$ python3 -q
>>> import numpy as np
>>> np.set_printoptions(precision=2, suppress=True, linewidth=140, sign=" ")
>>> m1 = np.load("block5.npy")
>>> m1
array([[ 5.,  1.,  0.,  0.,  0.,  0.],
       [ 0.,  5.,  1.,  0.,  0.,  0.],
       [ 0.,  0.,  5.,  1.,  0.,  0.],
       [ 0.,  0.,  0.,  5.,  1.,  0.],
       [ 0.,  0.,  0.,  0.,  5.,  1.],
       [ 0.,  0.,  0.,  0.,  0.,  5.]])
>>> def softmax(z):
...     e = np.exp(z - z.max(axis=-1, keepdims=True))
...     return e / e.sum(axis=-1, keepdims=True)
... 
>>> softmax(m1[4] + -2)
array([ 0.01,  0.01,  0.01,  0.01,  0.96,  0.02])
>>> softmax(m1).sum(axis=1)
array([ 1.,  1.,  1.,  1.,  1.,  1.])
>>> np.round(softmax(10 * m1[4]), 2) + 0
array([ 0.,  0.,  0.,  0.,  1.,  0.])
>>> scores = m1 @ m1.T / np.sqrt(6)
>>> print(np.round(softmax(scores), 2) + 0)
[[ 1.  0.  0.  0.  0.  0.]
 [ 0.  1.  0.  0.  0.  0.]
 [ 0.  0.  1.  0.  0.  0.]
 [ 0.  0.  0.  1.  0.  0.]
 [ 0.  0.  0.  0.  1.  0.]
 [ 0.  0.  0.  0.  0.  1.]]
>>> np.round(softmax(scores + np.triu(np.full(scores.shape, -np.inf), 1)), 2) + 0
array([[ 1.,  0.,  0.,  0.,  0.,  0.],
       [ 0.,  1.,  0.,  0.,  0.,  0.],
       [ 0.,  0.,  1.,  0.,  0.,  0.],
       [ 0.,  0.,  0.,  1.,  0.,  0.],
       [ 0.,  0.,  0.,  0.,  1.,  0.],
       [ 0.,  0.,  0.,  0.,  0.,  1.]])
>>> np.round(softmax(scores)[4] @ m1, 2) + 0
array([ 0.,  0.,  0.,  0.,  5.,  1.])
>>> B = np.linalg.inv(m1)
>>> print(np.round(np.linalg.cond(m1), 2))
1.44
>>> print(round(np.linalg.det(m1), 2))
15625.0
>>> print(np.allclose(m1 @ m1.T, m1.T @ m1))
False
>>> print((m1 + m1.T) / 2)
[[ 5.   0.5  0.   0.   0.   0. ]
 [ 0.5  5.   0.5  0.   0.   0. ]
 [ 0.   0.5  5.   0.5  0.   0. ]
 [ 0.   0.   0.5  5.   0.5  0. ]
 [ 0.   0.   0.   0.5  5.   0.5]
 [ 0.   0.   0.   0.   0.5  5. ]]
>>> (m1 - m1.T) / 2
array([[ 0. ,  0.5,  0. ,  0. ,  0. ,  0. ],
       [-0.5,  0. ,  0.5,  0. ,  0. ,  0. ],
       [ 0. , -0.5,  0. ,  0.5,  0. ,  0. ],
       [ 0. ,  0. , -0.5,  0. ,  0.5,  0. ],
       [ 0. ,  0. ,  0. , -0.5,  0. ,  0.5],
       [ 0. ,  0. ,  0. ,  0. , -0.5,  0. ]])
>>> W1 = np.array([[-1, -2, 0, 1, 0, -1],
...     [-2, 0, 1, -2, -1, 1],
...     [-1, -2, 1, 1, 0, -2],
...     [-1, -1, -2, 0, -1, 0],
...     [-2, -1, -1, 1, -2, -2],
...     [1, 0, 1, -2, 0, 2]])
>>> beta = np.array([8, 7, 8, 7, 1, -9])
>>> H = np.maximum(m1 @ W1 + beta, 0)
>>> (H > 0).astype(int)
array([[ 1,  0,  1,  1,  0,  0],
       [ 0,  1,  1,  0,  0,  0],
       [ 1,  0,  1,  1,  0,  0],
       [ 1,  1,  0,  1,  0,  0],
       [ 0,  1,  1,  1,  0,  0],
       [ 1,  1,  1,  0,  1,  1]])
>>> np.linalg.matrix_rank(H)
np.int64(5)
>>> C = np.array([[2, 3], [3, -6], [5, 2], [7, -8], [-1, 5], [3, -3]])
>>> W1 @ C
array([[ -4,   4],
       [ -9,   4],
       [ -2,   9],
       [-14,  -6],
       [ -9, -14],
       [ -1,  15]])
>>> feats = np.loadtxt("layer4.csv", delimiter=",")
>>> feats
array([[ 0., -1.,  3.,  2., -3.,  3.,  0., -2., -2.,  1.,  3., -1.,  2.,  3.],
       [ 3.,  0., -1.,  3.,  2., -3.,  3.,  0., -2., -2.,  1.,  3., -1.,  2.],
       [ 2.,  3.,  0., -1.,  3.,  2., -3.,  3.,  0., -2., -2.,  1.,  3., -1.],
       [-1.,  2.,  3.,  0., -1.,  3.,  2., -3.,  3.,  0., -2., -2.,  1.,  3.],
       [ 3., -1.,  2.,  3.,  0., -1.,  3.,  2., -3.,  3.,  0., -2., -2.,  1.],
       [ 1.,  3., -1.,  2.,  3.,  0., -1.,  3.,  2., -3.,  3.,  0., -2., -2.],
       [-2.,  1.,  3., -1.,  2.,  3.,  0., -1.,  3.,  2., -3.,  3.,  0., -2.],
       [-2., -2.,  1.,  3., -1.,  2.,  3.,  0., -1.,  3.,  2., -3.,  3.,  0.],
       [ 0., -2., -2.,  1.,  3., -1.,  2.,  3.,  0., -1.,  3.,  2., -3.,  3.],
       [ 3.,  0., -2., -2.,  1.,  3., -1.,  2.,  3.,  0., -1.,  3.,  2., -3.],
       [-3.,  3.,  0., -2., -2.,  1.,  3., -1.,  2.,  3.,  0., -1.,  3.,  2.],
       [ 2., -3.,  3.,  0., -2., -2.,  1.,  3., -1.,  2.,  3.,  0., -1.,  3.],
       [ 3.,  2., -3.,  3.,  0., -2., -2.,  1.,  3., -1.,  2.,  3.,  0., -1.],
       [-1.,  3.,  2., -3.,  3.,  0., -2., -2.,  1.,  3., -1.,  2.,  3.,  0.]])
>>> r0 = np.array([5, 8, -5])
>>> print(np.convolve(feats[4], r0))
[ 15.  19. -13.  36.  14. -20.   7.  39. -14. -19.  39. -25. -26.  -1.  18.  -5.]
>>> np.cross(feats[4, :3], feats[2, :3])
array([-6.,  4., 11.])
>>> np.polyval(r0, feats[4])
array([64., -8., 31., 64., -5., -8., 64., 31., 16., 64., -5., -1., -1.,  8.])
>>> t3 = np.stack([feats, 3 * feats, feats[::-1]])
>>> np.linalg.matrix_rank(t3.reshape(3, -1))
np.int64(2)
>>> (t3 @ feats.T).shape
(3, 14, 14)
>>> np.linalg.norm(t3, axis=(1, 2))
array([ 29.93,  89.8 ,  29.93])
>>> F = np.load("data.npy")
>>> F
array([[-3.02, -5.99,  5.08, -4.56,  2.88],
       [ 2.02,  0.95,  2.4 ,  8.33,  4.46],
       [ 7.78, -1.11,  0.72,  2.92,  5.4 ],
       [-2.61, -2.4 ,  3.85, -7.88,  3.23],
       [ 1.15,  1.64, -4.9 , -3.73,  7.62],
       [-6.91,  1.77,  4.66, -3.92, -3.46],
       [ 7.71,  5.48,  1.54, -0.05,  2.84],
       [-2.98, -0.89, -3.69,  1.92, -8.55],
       [ 0.85, -4.61,  8.66, -1.65,  0.57],
       [-2.76, -5.4 ,  6.06, -5.12,  0.54],
       [-7.86,  5.5 ,  0.71,  2.71, -0.3 ],
       [-2.19,  4.1 ,  7.  , -5.24,  1.42],
       [ 6.1 ,  2.14,  7.18, -1.98, -1.68],
       [ 4.43,  2.69, -3.73, -7.41,  2.08],
       [ 3.84, -1.09,  5.15,  0.06, -7.58],
       [ 1.09,  6.54,  7.48, -0.31,  0.17],
       [-5.24,  1.44,  2.87,  4.55, -6.45],
       [ 7.18,  2.26, -1.11,  3.92,  5.16],
       [ 2.24, -5.65, -6.71,  0.36,  4.23],
       [-4.86,  0.12, -7.89,  3.63, -1.  ],
       [ 3.28, -6.17, -0.84,  7.11,  0.16],
       [ 4.8 ,  0.85, -3.34,  7.17,  3.7 ],
       [ 4.99,  7.31, -0.62,  2.8 , -3.66],
       [ 2.18, -0.4 , -6.97, -4.6 ,  5.03],
       [-8.01, -1.45,  3.29,  2.26, -4.22],
       [-7.17,  3.95, -2.11,  3.51,  4.03],
       [-1.76, -4.06, -8.18,  3.67, -0.31],
       [-2.81,  0.92,  6.46,  1.23,  6.93],
       [ 6.37,  1.73, -5.9 ,  3.28,  3.29],
       [-3.59, -2.77,  2.57, -1.68,  8.37],
       [ 0.3 , -8.45,  5.11,  1.32,  0.73],
       [-6.71, -5.22, -1.13,  3.75,  3.52],
       [ 2.38,  4.89,  0.93, -8.34,  0.07],
       [-1.38, -5.24, -0.69, -5.04,  6.69],
       [-0.89, -0.86, -7.94, -3.69, -4.67],
       [ 9.53,  0.78, -0.61,  2.05, -1.99]])
>>> Ac = F - F.mean(axis=0)
>>> left, s, vt = np.linalg.svd(Ac, full_matrices=False)
>>> np.abs(left[:, 0]).argmax()
np.int64(28)
>>> (np.sign(left[:, 0]) == np.sign(left[0, 0])).astype(int)
array([ 1,  0,  0,  1,  0,  1,  0,  1,  1,  1,  1,  1,  1,  0,  1,  1,  1,  0,  0,  0,  0,  0,  0,  0,  1,  1,  0,  1,  0,  1,  1,  1,  1,
        1,  0,  0])
>>> print(np.round(Ac.mean(axis=0), 2) + 0)
[ 0.  0.  0.  0.  0.]
>>> np.linalg.matrix_rank(Ac)
np.int64(5)
